$ ipython --no-banner

In [1]: import numpy as np

In [2]: from numpy import linalg as LA

In [3]: np.set_printoptions(precision=2, suppress=True, linewidth=120)

In [4]: K = np.loadtxt("run4.csv", delimiter=",")

In [5]: print(K)
[[ 2.  0. -1.  0.  2.  0.  0.  0.  0.  0.  0.  0. -3. -1.]
 [ 0. -2.  0.  0.  0. -2. -2.  0.  3.  0.  0. -3.  0.  0.]
 [ 2.  0.  2.  0.  0.  0.  0.  0.  0.  0.  0.  0. -2. -3.]
 [ 0.  0.  0.  1.  0.  0.  0.  2.  0. -3.  2.  0.  0.  0.]
 [-2.  0.  1.  0. -2.  0.  0.  0.  0.  0.  0.  0. -1.  1.]
 [ 0.  1.  0.  0.  0.  2. -2.  0.  3.  0.  0.  3.  0.  0.]
 [ 0. -3.  0.  0.  0.  2. -3.  0.  1.  0.  0.  0.  0.  0.]
 [ 0.  0.  0.  2.  0.  0.  0.  2.  0.  1. -1.  0.  0.  0.]
 [ 0. -1.  0.  0.  0.  0.  1.  0. -3.  0.  0.  2.  0.  0.]
 [ 0.  0.  0.  3.  0.  0.  0. -2.  0.  2.  3.  0.  0.  0.]
 [ 0.  0.  0.  1.  0.  0.  0. -1.  0. -3.  0.  0.  0.  0.]
 [ 0. -1.  0.  0.  0.  3.  0.  0.  2.  0.  0.  1.  0.  0.]
 [ 3.  0. -1.  0.  0.  0.  0.  0.  0.  0.  0.  0. -1.  3.]
 [ 3.  0.  0.  0. -2.  0.  0.  0.  0.  0.  0.  0.  1.  3.]]

In [6]: # splits into 3 blocks

In [7]: vec = np.array([2, 0, 1, -3, 1, 0, -2, -3, 0, 2, 0, 0, 3, -2])

In [8]: y = K @ vec

In [9]: beta, lr = np.zeros(14), 1 / LA.norm(K, 2) ** 2

In [10]: for i in range(20):
    ...:     beta -= lr * K.T @ (K @ beta - y)
    ...:     if i % 5 == 0: print(i, round(LA.norm(K @ beta - y), 2))
    ...: 
0 15.97
5 5.65
10 2.71
15 1.5

In [11]: print(round(LA.cond(K), 2))
22.11

In [12]: X = np.loadtxt("w.csv", delimiter=",")

In [13]: print(X)
[[-8. -7.  7. -8.  0.  6. -7. -8. -5.  6.  4.  9.]
 [ 9. -8. -7.  7. -8.  0.  6. -7. -8. -5.  6.  4.]
 [ 4.  9. -8. -7.  7. -8.  0.  6. -7. -8. -5.  6.]
 [ 6.  4.  9. -8. -7.  7. -8.  0.  6. -7. -8. -5.]
 [-5.  6.  4.  9. -8. -7.  7. -8.  0.  6. -7. -8.]
 [-8. -5.  6.  4.  9. -8. -7.  7. -8.  0.  6. -7.]
 [-7. -8. -5.  6.  4.  9. -8. -7.  7. -8.  0.  6.]
 [ 6. -7. -8. -5.  6.  4.  9. -8. -7.  7. -8.  0.]
 [ 0.  6. -7. -8. -5.  6.  4.  9. -8. -7.  7. -8.]
 [-8.  0.  6. -7. -8. -5.  6.  4.  9. -8. -7.  7.]
 [ 7. -8.  0.  6. -7. -8. -5.  6.  4.  9. -8. -7.]
 [-7.  7. -8.  0.  6. -7. -8. -5.  6.  4.  9. -8.]]

In [14]: print(X.reshape(-1, 2))
[[-8. -7.]
 [ 7. -8.]
 [ 0.  6.]
 [-7. -8.]
 [-5.  6.]
 [ 4.  9.]
 [ 9. -8.]
 [-7.  7.]
 [-8.  0.]
 [ 6. -7.]
 [-8. -5.]
 [ 6.  4.]
 [ 4.  9.]
 [-8. -7.]
 [ 7. -8.]
 [ 0.  6.]
 [-7. -8.]
 [-5.  6.]
 [ 6.  4.]
 [ 9. -8.]
 [-7.  7.]
 [-8.  0.]
 [ 6. -7.]
 [-8. -5.]
 [-5.  6.]
 [ 4.  9.]
 [-8. -7.]
 [ 7. -8.]
 [ 0.  6.]
 [-7. -8.]
 [-8. -5.]
 [ 6.  4.]
 [ 9. -8.]
 [-7.  7.]
 [-8.  0.]
 [ 6. -7.]
 [-7. -8.]
 [-5.  6.]
 [ 4.  9.]
 [-8. -7.]
 [ 7. -8.]
 [ 0.  6.]
 [ 6. -7.]
 [-8. -5.]
 [ 6.  4.]
 [ 9. -8.]
 [-7.  7.]
 [-8.  0.]
 [ 0.  6.]
 [-7. -8.]
 [-5.  6.]
 [ 4.  9.]
 [-8. -7.]
 [ 7. -8.]
 [-8.  0.]
 [ 6. -7.]
 [-8. -5.]
 [ 6.  4.]
 [ 9. -8.]
 [-7.  7.]
 [ 7. -8.]
 [ 0.  6.]
 [-7. -8.]
 [-5.  6.]
 [ 4.  9.]
 [-8. -7.]
 [-7.  7.]
 [-8.  0.]
 [ 6. -7.]
 [-8. -5.]
 [ 6.  4.]
 [ 9. -8.]]

In [15]: blk = X.reshape(12, 2, -1)

In [16]: print(np.swapaxes(blk, 1, 2)[6])
[[-7. -8.]
 [-8. -7.]
 [-5.  7.]
 [ 6. -8.]
 [ 4.  0.]
 [ 9.  6.]]

In [17]: vec = np.array([-1, 1, -1, -1, 2, -2, 1, 2, 2, 3, 1, -1])

In [18]: y = X @ vec

In [19]: print(y)
[-30. -70.  13. -51.   6.  31. -50.  -4.  -1.  -3.  22.  71.]

In [20]: print(LA.solve(X, y))
[-1.  1. -1. -1.  2. -2.  1.  2.  2.  3.  1. -1.]

In [21]: print(np.round(LA.solve(X, X[:, 1]), 2) + 0)
[0. 1. 0. 0. 0. 0. 0. 0. 0. 0. 0. 0.]

In [22]: print(np.trace(K))
4.0

In [23]: print(np.sort(np.abs(LA.eigvals(K))))
[1.68 1.68 2.07 2.33 2.33 3.02 3.36 3.43 3.43 3.54 4.81 4.81 4.98 5.44]

In [24]: print(np.allclose(K, K.T))
False

In [25]: data = np.loadtxt("layer15.csv", delimiter=",")

In [26]: print(data)
[[3. 3. 0. 0.]
 [1. 0. 0. 0.]
 [0. 0. 3. 3.]
 [0. 0. 1. 0.]]

In [27]: print(np.einsum("ii->", data))
6.0

In [28]: print(round(float(LA.det(data[::-1])), 2))
9.0

In [29]: print(np.einsum("ij,ji->", data, data))
30.0

In [30]: print(np.poly(data))
[ 1. -6.  3. 18.  9.]

In [31]: M = np.loadtxt("test3.csv", delimiter=",")

In [32]: print(M)
[[ 1.39 -0.33 -0.23 -0.26  0.06 -0.03 -0.26 -0.36 -0.03  0.38 -0.29]
 [-0.33  1.53  0.17  0.3  -0.19 -0.26 -0.08  0.24  0.28 -0.63  0.07]
 [-0.23  0.17  1.67 -0.27  0.12  0.19 -0.02 -0.14  0.01  0.56 -0.19]
 [-0.26  0.3  -0.27  1.94 -0.28  0.17  0.08  0.35 -0.11  0.23 -0.02]
 [ 0.06 -0.19  0.12 -0.28  1.05 -0.3   0.05 -0.38  0.09  0.56 -0.23]
 [-0.03 -0.26  0.19  0.17 -0.3   1.63  0.17 -0.34  0.25 -0.3  -0.17]
 [-0.26 -0.08 -0.02  0.08  0.05  0.17  1.6   0.33 -0.23 -0.13  0.49]
 [-0.36  0.24 -0.14  0.35 -0.38 -0.34  0.33  1.    0.26 -0.16  0.03]
 [-0.03  0.28  0.01 -0.11  0.09  0.25 -0.23  0.26  0.8   0.01  0.05]
 [ 0.38 -0.63  0.56  0.23  0.56 -0.3  -0.13 -0.16  0.01  1.19 -0.05]
 [-0.29  0.07 -0.19 -0.02 -0.23 -0.17  0.49  0.03  0.05 -0.05  1.2 ]]

In [33]: r = LA.matrix_rank(M)

In [34]: print(r)
9

In [35]: null = LA.svd(M)[2][r:].T

In [36]: print(LA.matrix_rank(M.T @ M), LA.matrix_rank(M @ M.T))
9 9

In [37]: print([int(LA.matrix_rank(np.delete(M, i, axis=0))) for i in range(11)])
[9, 9, 9, 9, 9, 9, 9, 9, 9, 9, 9]

In [38]: print(np.allclose(M @ null, 0))
True

In [39]: print([int(LA.matrix_rank(M[:i])) for i in range(1, len(M) + 1)])
[1, 2, 3, 4, 5, 6, 7, 8, 9, 9, 9]

In [40]: u, g = M[4], M[9]

In [41]: print(round(u @ u, 2))
1.85

In [42]: print(round(u @ g, 2))
1.56

In [43]: p = (u @ g) / (u @ u) * u

In [44]: print(round(float(LA.norm(u + g) ** 2 + LA.norm(u - g) ** 2), 2))
9.22

In [45]: rng = np.random.default_rng(1934)

In [46]: z = rng.permutation(11)

In [47]: print(z)
[ 4  5  0  3  8 10  9  1  7  6  2]

In [48]: Y = M[z][:, z]

In [49]: print(np.allclose(Y, M))
False

In [50]: print(Y)
[[ 1.05 -0.3   0.06 -0.28  0.09 -0.23  0.56 -0.19 -0.38  0.05  0.12]
 [-0.3   1.63 -0.03  0.17  0.25 -0.17 -0.3  -0.26 -0.34  0.17  0.19]
 [ 0.06 -0.03  1.39 -0.26 -0.03 -0.29  0.38 -0.33 -0.36 -0.26 -0.23]
 [-0.28  0.17 -0.26  1.94 -0.11 -0.02  0.23  0.3   0.35  0.08 -0.27]
 [ 0.09  0.25 -0.03 -0.11  0.8   0.05  0.01  0.28  0.26 -0.23  0.01]
 [-0.23 -0.17 -0.29 -0.02  0.05  1.2  -0.05  0.07  0.03  0.49 -0.19]
 [ 0.56 -0.3   0.38  0.23  0.01 -0.05  1.19 -0.63 -0.16 -0.13  0.56]
 [-0.19 -0.26 -0.33  0.3   0.28  0.07 -0.63  1.53  0.24 -0.08  0.17]
 [-0.38 -0.34 -0.36  0.35  0.26  0.03 -0.16  0.24  1.    0.33 -0.14]
 [ 0.05  0.17 -0.26  0.08 -0.23  0.49 -0.13 -0.08  0.33  1.6  -0.02]
 [ 0.12  0.19 -0.23 -0.27  0.01 -0.19  0.56  0.17 -0.14 -0.02  1.67]]

In [51]: print(np.round(np.trace(Y), 2))
15.0

In [52]: print(M @ LA.pinv(M) @ M)
[[ 1.39 -0.33 -0.23 -0.26  0.06 -0.03 -0.26 -0.36 -0.03  0.38 -0.29]
 [-0.33  1.53  0.17  0.3  -0.19 -0.26 -0.08  0.24  0.28 -0.63  0.07]
 [-0.23  0.17  1.67 -0.27  0.12  0.19 -0.02 -0.14  0.01  0.56 -0.19]
 [-0.26  0.3  -0.27  1.94 -0.28  0.17  0.08  0.35 -0.11  0.23 -0.02]
 [ 0.06 -0.19  0.12 -0.28  1.05 -0.3   0.05 -0.38  0.09  0.56 -0.23]
 [-0.03 -0.26  0.19  0.17 -0.3   1.63  0.17 -0.34  0.25 -0.3  -0.17]
 [-0.26 -0.08 -0.02  0.08  0.05  0.17  1.6   0.33 -0.23 -0.13  0.49]
 [-0.36  0.24 -0.14  0.35 -0.38 -0.34  0.33  1.    0.26 -0.16  0.03]
 [-0.03  0.28  0.01 -0.11  0.09  0.25 -0.23  0.26  0.8   0.01  0.05]
 [ 0.38 -0.63  0.56  0.23  0.56 -0.3  -0.13 -0.16  0.01  1.19 -0.05]
 [-0.29  0.07 -0.19 -0.02 -0.23 -0.17  0.49  0.03  0.05 -0.05  1.2 ]]

In [53]: Y = M / np.sqrt((M ** 2).mean(axis=1, keepdims=True))

In [54]: print(Y[10])
[-0.71  0.17 -0.46 -0.05 -0.55 -0.41  1.18  0.06  0.12 -0.12  2.89]

In [55]: print(LA.matrix_rank(M - M.mean(axis=1, keepdims=True)))
9

In [56]: E = np.loadtxt("mat.csv", delimiter=",")

In [57]: print(E)
[[ 9.  7.  0.  0.  0.  0.  0.  0.  0.  0.  0.]
 [ 0.  4.  0.  0.  0.  4.  0.  0.  0.  0.  0.]
 [ 9. -2.  0. -4.  0.  0.  0.  0.  0.  0.  0.]
 [ 0.  0.  0.  0.  0.  8. -7.  2. -8.  0.  0.]
 [-7. -9.  0.  0. -8.  0. -5. -4.  2. -9.  8.]]

In [58]: ang = np.radians(36)

In [59]: R = np.eye(11)

In [60]: R[10, 10] = R[6, 6] = np.cos(ang)

In [61]: R[10, 6], R[6, 10] = -np.sin(ang), np.sin(ang)

In [62]: print(R)
[[ 1.    0.    0.    0.    0.    0.    0.    0.    0.    0.    0.  ]
 [ 0.    1.    0.    0.    0.    0.    0.    0.    0.    0.    0.  ]
 [ 0.    0.    1.    0.    0.    0.    0.    0.    0.    0.    0.  ]
 [ 0.    0.    0.    1.    0.    0.    0.    0.    0.    0.    0.  ]
 [ 0.    0.    0.    0.    1.    0.    0.    0.    0.    0.    0.  ]
 [ 0.    0.    0.    0.    0.    1.    0.    0.    0.    0.    0.  ]
 [ 0.    0.    0.    0.    0.    0.    0.81  0.    0.    0.    0.59]
 [ 0.    0.    0.    0.    0.    0.    0.    1.    0.    0.    0.  ]
 [ 0.    0.    0.    0.    0.    0.    0.    0.    1.    0.    0.  ]
 [ 0.    0.    0.    0.    0.    0.    0.    0.    0.    1.    0.  ]
 [ 0.    0.    0.    0.    0.    0.   -0.59  0.    0.    0.    0.81]]

In [63]: Y = E @ R.T

In [64]: print(np.allclose(E @ E.T, Y @ Y.T))
True

In [65]: print(np.abs(Y - E).max(axis=0))
[0.   0.   0.   0.   0.   0.   5.66 0.   0.   0.   4.11]

In [66]: print(np.round(LA.norm(E[4] - E[1]), 2))
22.09

In [67]: print(LA.norm(E, axis=0))
[14.53 12.25  0.    4.    8.    8.94  8.6   4.47  8.25  9.    8.  ]

In [68]: print(round(float(LA.norm(E) ** 2 / LA.norm(E, 2) ** 2), 2))
1.83

In [69]: print(LA.norm(E, axis=1))
[11.4   5.66 10.05 13.45 19.6 ]

In [70]: print(E[4] @ E[1])
-36.0
